% python3 -q
>>> import numpy as np
>>> np.set_printoptions(suppress=True, linewidth=120)
>>> rng = np.random.default_rng(445)
>>> labels = rng.integers(0, 2, 4)
>>> m1 = np.array([[3, 5, 0, 2], [2, 2, 1, 5], [4, 3, 1, 4], [5, 5, 3, 1]]) * (labels[:, None] == labels)
>>> m1
array([[3, 0, 0, 2],
       [0, 2, 1, 0],
       [0, 3, 1, 0],
       [5, 0, 0, 1]])
>>> np.trace(m1)
np.int64(7)
>>> m1.inv()
Traceback (most recent call last):
  File "<python-input-7>", line 1, in <module>
    m1.inv()
    ^^^^^^
AttributeError: 'numpy.ndarray' object has no attribute 'inv'
>>> (m1 - m1.T) / 2
array([[ 0. ,  0. ,  0. , -1.5],
       [ 0. ,  0. , -1. ,  0. ],
       [ 0. ,  1. ,  0. ,  0. ],
       [ 1.5,  0. ,  0. ,  0. ]])
>>> np.allclose(m1 @ m1.T, m1.T @ m1)
False
>>> m1 @ m1
array([[19,  0,  0,  8],
       [ 0,  7,  3,  0],
       [ 0,  9,  4,  0],
       [20,  0,  0, 11]])
>>> labels = rng.permutation(4)
>>> labels
array([3, 2, 1, 0])
>>> Y = m1[labels][:, labels]
>>> Y
array([[1, 0, 0, 5],
       [0, 1, 3, 0],
       [0, 1, 2, 0],
       [2, 0, 0, 3]])
>>> np.allclose(Y, m1)
False
>>> vec = np.array([1, 0, -1, 3])
>>> rhs = m1 @ vec
>>> rhs
array([ 9, -1, -1,  8])
>>> np.round(np.linalg.solve(m1, -3 * rhs), 1) + 0
array([-3.,  0.,  3., -9.])
>>> np.round(np.linalg.solve(m1, m1[:, 2]), 1)
array([0., 0., 1., 0.])
>>> np.round(np.linalg.solve(m1.T, m1[2]), 1)
array([ 0.,  0.,  1., -0.])
>>> np.round(np.linalg.solve(m1, rhs + m1[:, 1]), 1)
array([ 1.,  1., -1.,  3.])
>>> M = np.loadtxt("sample3.csv", delimiter=",")
>>> M
array([[ 0.,  0.,  0., -3.],
       [ 0.,  0., -4.,  0.],
       [ 5.,  0.,  0.,  0.],
       [ 0., -1.,  0.,  0.]])
>>> labels = rng.permutation(4)
>>> labels
array([2, 0, 3, 1])
>>> Y = M[labels][:, labels]
>>> np.diag(Y)
array([0., 0., 0., 0.])
>>> np.trace(Y)
np.float64(0.0)
>>> np.round(np.linalg.eigvals(M).sum().real, 1)
np.float64(-0.0)
>>> round(np.linalg.det(M.T), 1)
np.float64(60.0)
>>> np.einsum("ij,ji->", M, M)
np.float64(0.0)
>>> np.einsum("ii->", M)
np.float64(0.0)
>>> np.round(np.linalg.eigvals(M), 1)
array([-2.+2.j, -2.-2.j,  2.+2.j,  2.-2.j])
>>> F = np.array([[-4, -3, -4, -2], [-4, 2, 8, -5], [5, 7, -9, 1]])
>>> F
array([[-4, -3, -4, -2],
       [-4,  2,  8, -5],
       [ 5,  7, -9,  1]])
>>> Y = F + rng.integers(-2, 3, (3, 1)) @ rng.integers(-2, 3, (1, 4))
>>> Y
array([[-4, -1, -3, -4],
       [-4,  4,  9, -7],
       [ 5, 11, -7, -3]])
>>> np.linalg.matrix_rank(Y - F, tol=1e-8)
np.int64(1)
>>> np.abs(Y - F).sum(axis=1)
array([ 5,  5, 10])
>>> f = np.array([4, 4, 0])
>>> np.polyval(f, F[2])
array([120, 224, 288,   8])
>>> np.cross(F[2, :3], F[1, :3])
array([74, -4, 38])
>>> np.array([np.convolve(row, f, "same") for row in F])
array([[-28, -28, -24,  -8],
       [ -8,  40,  12, -20],
       [ 48,  -8, -32,   4]])
>>> data = np.load("test11.npy")
>>> data
array([[ 0, -3,  9],
       [ 0,  2, -6],
       [ 0,  3, -9]])
>>> r = np.linalg.matrix_rank(data)
>>> r
np.int64(1)
>>> ns = np.linalg.svd(data)[2][r:].T
>>> [int(np.linalg.matrix_rank(np.delete(data, i, axis=0))) for i in range(3)]
[1, 1, 1]
>>> np.allclose(data @ ns, 0)
True
>>> np.round(ns @ ns.T, 1)
array([[1. , 0. , 0. ],
       [0. , 0.9, 0.3],
       [0. , 0.3, 0.1]])
>>> np.round(data @ ns, 1) + 0
array([[0., 0.],
       [0., 0.],
       [0., 0.]])
>>> U, s, Vh = np.linalg.svd(data)
>>> s.round(1) + 0
array([14.8,  0. ,  0. ])
>>> np.argmax(s[:-1] / (s[1:] + 1e-6)) + 1
np.int64(1)
>>> Y = U[:, :1] @ np.diag(s[:1]) @ Vh[:1]
>>> np.round(np.linalg.norm(data - Y) / np.linalg.norm(data), 1)
np.float64(0.0)
>>> round(np.linalg.norm(data - Y, 2), 1), round(s[1], 1)
(np.float64(0.0), np.float64(0.0))
>>> np.linalg.matrix_rank(Y)
np.int64(1)
>>> Y.round(1)
array([[ 0., -3.,  9.],
       [ 0.,  2., -6.],
       [ 0.,  3., -9.]])
>>> np.linalg.matrix_rank(Y, rtol=0.1)
np.int64(1)
>>> np.linalg.cond(Y) > 100
np.True_
>>> try:
...     np.linalg.inv(data)
... except np.linalg.LinAlgError as e:
...     print(repr(e))
... 
LinAlgError('Singular matrix')
>>> round(float(np.trace(np.linalg.pinv(data) @ data)), 1)
1.0
>>> np.round(data @ np.linalg.pinv(data) @ data, 1)
array([[ 0., -3.,  9.],
       [ 0.,  2., -6.],
       [ 0.,  3., -9.]])
>>> np.unique(data.round(6), axis=0).shape
(3, 3)
